>>> import numpy as np
>>> np.set_printoptions(precision=2, suppress=True, linewidth=120, floatmode="fixed")
>>> X = np.array([[9, 6, 8, 6, 5, 18, 4, 0, 9],
...     [3, 0, 0, 3, 7, 9, 2, 3, 7],
...     [3, 0, 7, 1, 0, 3, 8, 1, 0],
...     [0, 6, 3, 0, 2, 0, 0, 4, 5],
...     [5, 6, 8, 5, 7, 15, 2, 8, 6],
...     [1, 7, 9, 5, 7, 15, 5, 2, 7]])
>>> rng = np.random.default_rng(42)
>>> M2 = X + rng.integers(-2, 3, (6, 1)) @ rng.integers(-2, 3, (1, 9))
>>> print(M2)
[[13  4 10 10  5 14  2 -2  7]
 [ 1  1 -1  1  7 11  3  4  8]
 [ 1  1  6 -1  0  5  9  2  1]
 [ 0  6  3  0  2  0  0  4  5]
 [ 5  6  8  5  7 15  2  8  6]
 [-3  9  7  1  7 19  7  4  9]]
>>> print(np.abs(M2 - X).sum(axis=1))
[22 11 11  0  0 22]
>>> print(M2 - X)
[[ 4 -2  2  4  0 -4 -2 -2 -2]
 [-2  1 -1 -2  0  2  1  1  1]
 [-2  1 -1 -2  0  2  1  1  1]
 [ 0  0  0  0  0  0  0  0  0]
 [ 0  0  0  0  0  0  0  0  0]
 [-4  2 -2 -4  0  4  2  2  2]]
>>> print(np.round(np.linalg.svd(M2 - X, compute_uv=False), 2) + 0)
[13.04  0.00  0.00  0.00  0.00  0.00]
>>> W1 = np.array([[1, 0, 0, 2],
...     [0, 1, 2, 2],
...     [0, 2, 0, 0],
...     [0, 2, 2, 2],
...     [1, 2, 1, 1],
...     [2, 1, 1, 2],
...     [2, 2, 0, 0],
...     [0, 1, 2, 0],
...     [0, 0, 1, 1]])
>>> b = np.array([1, 0, -2, 2])
>>> hid = np.maximum(X @ W1 + b, 0)
>>> print(hid)
[[59 70 54 94]
 [33 36 33 46]
 [26 36  5 16]
 [ 3 20 25 21]
 [47 73 64 77]
 [49 76 55 72]]
>>> print(np.linalg.matrix_rank(hid))
4
>>> print((hid > 0).mean(axis=0))
[1.00 1.00 1.00 1.00]
>>> cent = np.array([[-1, -1, -2], [3, 3, 1], [1, 2, -3], [-2, -2, -1]])
>>> print(hid @ cent)
[[  17   71 -304]
 [  16   49 -175]
 [  55   60  -47]
 [  40   65  -82]
 [  82  146 -290]
 [  90  145 -259]]
>>> mat = np.load("layer15.npy")
>>> print(mat)
[[0.00 0.00 2.00]
 [0.00 0.00 2.00]
 [2.00 2.00 0.00]]
>>> W1 = np.array([[0, 2, 1, -1], [1, -1, -3, 2], [0, 3, -1, -2]])
>>> b = np.array([2, 2, 3, 0])
>>> hid = np.maximum(mat @ W1 + b, 0)
>>> print((hid > 0).astype(int))
[[1 1 1 0]
 [1 1 1 0]
 [1 1 0 1]]
>>> print((hid > 0).mean(axis=0))
[1.00 1.00 0.67 0.33]
>>> print(np.linalg.matrix_rank(hid))
2
>>> cent = np.array([[-2, 3], [2, 0], [-2, 0], [1, -3]])
>>> print((hid @ cent).round(6).argmax(axis=1))
[0 0 1]
>>> feats = np.loadtxt("a.csv", delimiter=",")
>>> print(feats)
[[-1.00  3.00  2.00 -2.00 -1.00]
 [ 3.00 -1.00  3.00  2.00 -2.00]
 [ 2.00  3.00 -1.00  3.00  2.00]
 [-2.00  2.00  3.00 -1.00  3.00]
 [-1.00 -2.00  2.00  3.00 -1.00]]
>>> print(np.linalg.matrix_power(feats, 4))
[[ 579.00 -267.00  -98.00  618.00 -271.00]
 [-267.00  955.00   61.00 -426.00  618.00]
 [ -98.00   61.00  755.00   61.00  -98.00]
 [ 618.00 -426.00   61.00  955.00 -267.00]
 [-271.00  618.00  -98.00 -267.00  579.00]]
>>> print(np.allclose(feats, feats.T))
True
>>> print(np.sort(np.abs(np.linalg.eigvals(feats))))
[1.96 3.72 5.28 5.32 6.72]
>>> print(np.round(np.linalg.det(feats), 2))
-1375.0
>>> vals, evecs = np.linalg.eig(feats)
>>> print(np.sort(np.linalg.eigvals(np.linalg.inv(feats))))
[-0.51 -0.19 -0.15  0.19  0.27]
>>> print(np.round(feats @ evecs[:, 0] - vals[0] * evecs[:, 0], 2) + 0)
[0.00 0.00 0.00 0.00 0.00]
>>> print(np.sort(np.linalg.eigvals(feats.T)))
[-6.72 -5.32 -1.96  3.72  5.28]
